$ python -q
>>> import numpy as np
>>> from numpy import linalg as LA
>>> np.set_printoptions(suppress=True, linewidth=120)
>>> K = np.array([[0, 1, -2],
...     [2, -1, 0],
...     [-1, 0, 1],
...     [-2, -2, 2],
...     [2, 2, -2],
...     [1, -1, -1]])
>>> print(K)
[[ 0  1 -2]
 [ 2 -1  0]
 [-1  0  1]
 [-2 -2  2]
 [ 2  2 -2]
 [ 1 -1 -1]]
>>> rng = np.random.default_rng(7779)
>>> z = rng.permutation(3)
>>> out = K[:, z] * rng.choice([-1, 1], 3)
>>> out
array([[-2,  0, -1],
       [ 0,  2,  1],
       [ 1, -1,  0],
       [ 2, -2,  2],
       [-2,  2, -2],
       [-1,  1,  1]])
>>> left, _, Vt = LA.svd(K.T @ out)
>>> np.round(left @ Vt, 2) + 0
array([[ 0.,  1.,  0.],
       [ 0.,  0., -1.],
       [ 1.,  0.,  0.]])
>>> z
array([2, 0, 1])
>>> print(np.round(LA.lstsq(K, out)[0], 2) + 0)
[[ 0.  1.  0.]
 [ 0.  0. -1.]
 [ 1.  0.  0.]]
>>> J = np.array([[5, 3, -2, 3], [-6, 2, 2, 3], [4, 3, 2, 1], [-8, 1, 0, 5]])
>>> J
array([[ 5,  3, -2,  3],
       [-6,  2,  2,  3],
       [ 4,  3,  2,  1],
       [-8,  1,  0,  5]])
>>> def softmax(z):
...     e = np.exp(z - z.max(axis=-1, keepdims=True))
...     return e / e.sum(axis=-1, keepdims=True)
... 
>>> np.round(softmax(J[1] + 5), 2) + 0
array([0.  , 0.21, 0.21, 0.58])
>>> np.round(softmax(J[1]), 2) + 0
array([0.  , 0.21, 0.21, 0.58])
>>> np.round(softmax(J).sum(axis=1), 2)
array([1., 1., 1., 1.])
>>> scores = J @ J.T / np.sqrt(4)
>>> softmax(scores).round(6).argmax(axis=1)
array([0, 3, 2, 3])
>>> print(np.round(softmax(scores), 2) + 0)
[[1.   0.   0.   0.  ]
 [0.   0.   0.   1.  ]
 [0.27 0.   0.73 0.  ]
 [0.   0.   0.   1.  ]]
>>> np.round(softmax(scores + np.triu(np.full(scores.shape, -np.inf), 1)), 2) + 0
array([[1.  , 0.  , 0.  , 0.  ],
       [0.  , 1.  , 0.  , 0.  ],
       [0.27, 0.  , 0.73, 0.  ],
       [0.  , 0.  , 0.  , 1.  ]])
>>> vec = np.array([-2, 0, -1, 1])
>>> a = np.maximum(J @ vec, 0)
>>> J * (a > 1e-9)[:, None]
array([[ 0,  0,  0,  0],
       [-6,  2,  2,  3],
       [ 0,  0,  0,  0],
       [-8,  1,  0,  5]])
>>> J.T @ a
array([-246,   47,   26,  144])
>>> np.allclose(J, J.T)
False
>>> LA.matrix_power(J, 4)
array([[-3617, -1369,  1210,  -911],
       [ 1350,  -604,   494, -1591],
       [-3904,  -515,   992,   367],
       [ 2828, -1081,   456, -2747]])
>>> print(np.allclose(J @ J.T, J.T @ J))
False
>>> (J + J.T) / 2
array([[ 5. , -1.5,  1. , -2.5],
       [-1.5,  2. ,  2.5,  2. ],
       [ 1. ,  2.5,  2. ,  0.5],
       [-2.5,  2. ,  0.5,  5. ]])
>>> out = np.array([[3, 0], [0, 2]])
>>> W2 = np.kron(out, J)
>>> print(W2.shape)
(8, 8)
>>> out = J / np.sqrt((J ** 2).mean(axis=1, keepdims=True))
>>> J - J.mean(axis=1, keepdims=True)
array([[ 2.75,  0.75, -4.25,  0.75],
       [-6.25,  1.75,  1.75,  2.75],
       [ 1.5 ,  0.5 , -0.5 , -1.5 ],
       [-7.5 ,  1.5 ,  0.5 ,  5.5 ]])
>>> LA.matrix_rank(out) == LA.matrix_rank(J)
np.True_
>>> out[3].round(2)
array([-1.69,  0.21,  0.  ,  1.05])
>>> m1 = np.load("block10.npy")
>>> print(m1)
[[1 2 2 1 0]
 [2 0 1 1 2]
 [2 0 1 1 2]]
>>> rank = LA.matrix_rank(m1)
>>> rank
np.int64(2)
>>> ns = LA.svd(m1)[2][rank:].T
>>> np.allclose(m1 @ ns, 0)
True
>>> ns.shape
(5, 3)
>>> [int(LA.matrix_rank(m1[:i])) for i in range(1, len(m1) + 1)]
[1, 2, 2]
>>> out = m1[0, 0] * m1[1:] - np.outer(m1[1:, 0], m1[0])
>>> out
array([[ 0, -4, -3, -1,  2],
       [ 0, -4, -3, -1,  2]])
>>> LA.matrix_rank(out), LA.matrix_rank(m1)
(np.int64(1), np.int64(2))
>>> m1[:, 0] / m1[0, 0]
array([1., 2., 2.])
>>> left, sv, Vt = LA.svd(m1)
>>> evecs = Vt[:(sv > 1e-8).sum()]
>>> vec = m1[1] + 4 * m1[0] + rng.integers(2) * np.eye(5)[3]
>>> vec
array([6., 8., 9., 6., 2.])
>>> LA.matrix_rank(np.vstack([m1, vec]))
np.int64(3)
>>> np.round(evecs.T @ evecs, 2) + 0
array([[ 0.4 ,  0.  ,  0.2 ,  0.2 ,  0.4 ],
       [ 0.  ,  0.53,  0.4 ,  0.13, -0.27],
       [ 0.2 ,  0.4 ,  0.4 ,  0.2 ,  0.  ],
       [ 0.2 ,  0.13,  0.2 ,  0.13,  0.13],
       [ 0.4 , -0.27,  0.  ,  0.13,  0.53]])
>>> round(LA.norm(vec - evecs.T @ evecs @ vec), 2)
np.float64(0.93)
>>> np.round(np.diag(evecs.T @ evecs), 2)
array([0.4 , 0.53, 0.4 , 0.13, 0.53])
>>> z = rng.permutation(4)
>>> z
array([0, 3, 2, 1])
>>> out = J[z][:, z]
>>> round(LA.det(out), 2), np.round(LA.det(J[z]), 2)
(np.float64(138.0), np.float64(-138.0))
>>> print(np.round(np.sort(np.abs(LA.eigvals(out))), 2))
[0.51 4.28 7.98 7.98]
>>> np.trace(out)
np.int64(14)
>>> np.diag(out)
array([5, 5, 2, 2])
